In [1]: import numpy as np

In [2]: from numpy import linalg as LA

In [3]: np.set_printoptions(suppress=True, linewidth=140)

In [4]: rd = lambda a: np.round(a, 2) + 0

In [5]: A2 = np.array([[2, 2], [0, 2], [3, 3], [1, 1], [1, 0], [3, 1], [2, 1]])

In [6]: Z = np.array([[-5, -3, -3], [2, -7, 2]])

In [7]: W0 = A2 @ Z

In [8]: W0
Out[8]: 
array([[ -6, -20,  -2],
       [  4, -14,   4],
       [ -9, -30,  -3],
       [ -3, -10,  -1],
       [ -5,  -3,  -3],
       [-13, -16,  -7],
       [ -8, -13,  -4]])

In [9]: A2 = W0 / LA.norm(W0, axis=1, keepdims=True)

In [10]: G = A2 @ A2.T

In [11]: rd(G)
Out[11]: 
array([[1.  , 0.78, 1.  , 1.  , 0.7 , 0.9 , 0.95],
       [0.78, 1.  , 0.78, 0.78, 0.1 , 0.44, 0.56],
       [1.  , 0.78, 1.  , 1.  , 0.7 , 0.9 , 0.95],
       [1.  , 0.78, 1.  , 1.  , 0.7 , 0.9 , 0.95],
       [0.7 , 0.1 , 0.7 , 0.7 , 1.  , 0.94, 0.88],
       [0.9 , 0.44, 0.9 , 0.9 , 0.94, 1.  , 0.99],
       [0.95, 0.56, 0.95, 0.95, 0.88, 0.99, 1.  ]])

In [12]: rd(LA.norm(A2, axis=1))
Out[12]: array([1., 1., 1., 1., 1., 1., 1.])

In [13]: np.argwhere(np.triu(np.abs(G) > 0.95, 1))
Out[13]: 
array([[0, 2],
       [0, 3],
       [0, 6],
       [2, 3],
       [2, 6],
       [3, 6],
       [5, 6]])

In [14]: data = np.array([[-3, -8, -4, 3, 2, 5, -4],
    ...:     [5, -1, 6, -6, -2, -8, 4],
    ...:     [-8, -7, 7, 1, -7, -4, -7],
    ...:     [7, 4, 6, 8, -7, 5, -3]])

In [15]: vec = np.array([1, 5, 0])

In [16]: h1 = np.maximum(W0 @ vec, 0)

In [17]: h1
Out[17]: array([0, 0, 0, 0, 0, 0, 0])

In [18]: np.flatnonzero(h1 > 1e-9)
Out[18]: array([], dtype=int64)

In [19]: W0 * (h1 > 1e-9)[:, None]
Out[19]: 
array([[0, 0, 0],
       [0, 0, 0],
       [0, 0, 0],
       [0, 0, 0],
       [0, 0, 0],
       [0, 0, 0],
       [0, 0, 0]])

In [20]: W0.T @ h1
Out[20]: array([0, 0, 0])

In [21]: np.maximum(W0 @ vec, 0) - np.maximum(-W0 @ vec, 0)
Out[21]: array([-106,  -66, -159,  -53,  -20,  -93,  -73])
